% python3 -q
>>> import numpy as np
>>> from numpy import linalg as LA
>>> np.set_printoptions(precision=1, suppress=True, linewidth=200)
>>> W0 = np.loadtxt("w.csv", delimiter=",")
>>> W0
array([[ 0.1, -0.5, -0.9],
       [ 0. ,  0.4,  0.5],
       [-0.1, -0.5, -0.4],
       [ 0. , -0.1, -0.1],
       [-0.1,  0.8,  1. ],
       [-0.3,  0.2,  0.9],
       [-0.1, -0.9, -1. ],
       [-0.3,  0. ,  0.8],
       [ 0.2, -0.9, -1. ],
       [-0.4, -0.1,  0.9],
       [ 0.1,  0.9,  1. ],
       [ 0.1, -0.2, -0.7],
       [ 0.1, -1. , -1. ],
       [-0.2,  0.4,  0.9],
       [-0.2,  0.8,  1. ],
       [ 0.1,  0.7,  0.8],
       [-0.2,  0.5,  0.9],
       [ 0.3,  0.2, -0.6],
       [ 0.1, -0.2, -0.7],
       [-0.3,  0.7,  1. ],
       [ 0.1,  0.2,  0. ],
       [ 0. , -0.5, -0.6]])
>>> # row 18 repeats row 11
>>> Y = np.c_[W0[:, :1] @ np.array([[2]]), np.array([-1, 0, -1, 1, 2, -1, 2, -2, 2, 2, -1, -2, -2, 1, -1, -1, 0, -2, 1, -1, -1, 0])]
>>> Y
array([[ 0.2, -1. ],
       [ 0. ,  0. ],
       [-0.2, -1. ],
       [ 0. ,  1. ],
       [-0.2,  2. ],
       [-0.6, -1. ],
       [-0.2,  2. ],
       [-0.6, -2. ],
       [ 0.4,  2. ],
       [-0.8,  2. ],
       [ 0.2, -1. ],
       [ 0.2, -2. ],
       [ 0.2, -2. ],
       [-0.4,  1. ],
       [-0.4, -1. ],
       [ 0.2, -1. ],
       [-0.4,  0. ],
       [ 0.6, -2. ],
       [ 0.2,  1. ],
       [-0.6, -1. ],
       [ 0.2, -1. ],
       [ 0. ,  0. ]])
>>> LA.norm(LA.qr(W0)[0].T @ Y, axis=0) ** 2 / ((Y ** 2).sum(axis=0) + 1e-12)
array([1. , 0.1])
>>> LA.matrix_rank(np.c_[W0, Y])
np.int64(4)
>>> t3 = np.stack([Y, 5 * Y, Y[::-1]])
>>> t3.sum(axis=0)
array([[  1.2,  -6. ],
       [  0.2,  -1. ],
       [ -1.8,  -7. ],
       [  0.2,   7. ],
       [ -0.6,  10. ],
       [ -4. ,  -6. ],
       [ -1. ,  11. ],
       [ -4. , -13. ],
       [  2. ,  13. ],
       [ -4.6,  10. ],
       [  1.4,  -8. ],
       [  1.4, -13. ],
       [  0.4, -10. ],
       [ -2. ,   8. ],
       [ -3. ,  -8. ],
       [  1. ,  -4. ],
       [ -3. ,  -1. ],
       [  3.4, -10. ],
       [  1.2,   7. ],
       [ -3.8,  -7. ],
       [  1.2,  -6. ],
       [  0.2,  -1. ]])
>>> print(LA.matrix_rank(t3))
[2 2 2]
>>> print(LA.matrix_rank(t3.reshape(3, -1)))
2
>>> t3.shape
(3, 22, 2)
>>> cen = (W0 - W0.mean(axis=0)) / W0.std(axis=0)
>>> cen.std(axis=0)
array([1., 1., 1.])
>>> print(np.argwhere(np.abs(cen) > 2))
[]
>>> b = LA.lstsq(np.delete(cen, 0, axis=1), cen[:, 0])[0]
>>> print(b)
[ 1.2 -1.6]
>>> round(1 - np.var(cen[:, 0] - np.delete(cen, 0, axis=1) @ b), 1)
np.float64(0.8)
>>> f = np.array([2, 3])
>>> np.polyval(f, W0[16])
array([2.6, 4. , 4.8])
>>> np.cross(W0[16, :3], W0[21, :3])
array([ 0.2, -0.1,  0.1])
>>> x0 = np.array([2, 0, 0])
>>> y = W0 @ x0
>>> b, lr = np.zeros(3), 1 / LA.norm(W0, 2) ** 2
>>> for i in range(300):
...     b -= lr * W0.T @ (W0 @ b - y)
...     if i % 50 == 0: print(i, round(LA.norm(W0 @ b - y), 1))
... 
0 1.4
50 0.5
100 0.3
150 0.2
200 0.2
250 0.1
>>> round(float(LA.cond(W0)), 1)
12.5
>>> b
array([ 1.8,  0.1, -0.1])
>>> X = np.load("run15.npy")
>>> X
array([[-3.2,  0. , -1.3,  1.6,  2.5,  5.5],
       [-1.4, -0.9, -2.9, -1.2,  0.5,  0.9],
       [ 0.9, -1.3, -1.6, -1.3,  1.3, -0.8],
       [ 4.1,  5.3,  0.4, -0.6, -3.3,  6.9],
       [-2.3, -2.4, -4. ,  0.7,  8.2, -2. ],
       [ 0.9, -0.9,  0.3, -2. , -0.7,  0.2],
       [-1.5, -2.2,  1.3, -0.6, -3.7, -1.5],
       [ 4.4,  3.5, -1.9, -3.1, -1.7,  5. ],
       [ 0.2, -0.3, -3.5,  3.8,  4.1, -0.8],
       [ 4.9,  9. ,  0.1,  0. , -5.4,  4.9],
       [-0.9, -3.5,  3.3,  0.1,  1.5, -7. ],
       [-1.6, -0.8,  3.5, -1.2, -3.4, -1.9],
       [ 1.8,  1.1,  2.2,  0.7, -1.7, -3. ],
       [ 2.3,  3. , -1.7,  0.5,  1.1,  1.2],
       [ 3.5,  4.5,  2.4,  2.9, -0.8, -1.4],
       [ 2.3,  0.3,  3. , -0.3, -3.4, -1.1],
       [ 0. , -1.5, -0.6, -0.8,  1.1,  3.4],
       [ 0.6, -2.3,  2.2,  4.1,  1.6, -7.1],
       [ 0.1, -1.4,  1.2, -2.3, -2.2, -0.6],
       [ 0.6,  1. ,  5.7, -0.6, -4. , -0.5],
       [-0.3,  0.7,  4.1,  2.6,  0.6, -0.7],
       [-0.4,  0.9,  0.9,  3.5, -1.2, -2.2],
       [ 0.1,  2.3, -3.7, -1.7,  1.1,  1.4],
       [-0.6, -0.3, -1.5,  2.3,  0.5,  1. ],
       [ 1.4, -0.8,  4.4,  1.2, -6. , -8.5],
       [-0.1,  2.5, -0.7,  2.3,  0.8,  0.4],
       [ 0.4,  2.5,  4.1,  4.4,  3.2, -2.8],
       [-3.5, -5.3, -1.4,  1.1,  4.5, -4.6],
       [-2.3, -1.3, -0.9, -1.2,  4.1,  1.2]])
>>> hat = X @ LA.solve(X.T @ X, X.T)
>>> np.round(LA.eigvalsh(hat), 1) + 0
array([0., 0., 0., 0., 0., 0., 0., 0., 0., 0., 0., 0., 0., 0., 0., 0., 0., 0., 0., 0., 0., 0., 0., 1., 1., 1., 1., 1., 1.])
>>> round(np.trace(hat), 1)
np.float64(6.0)
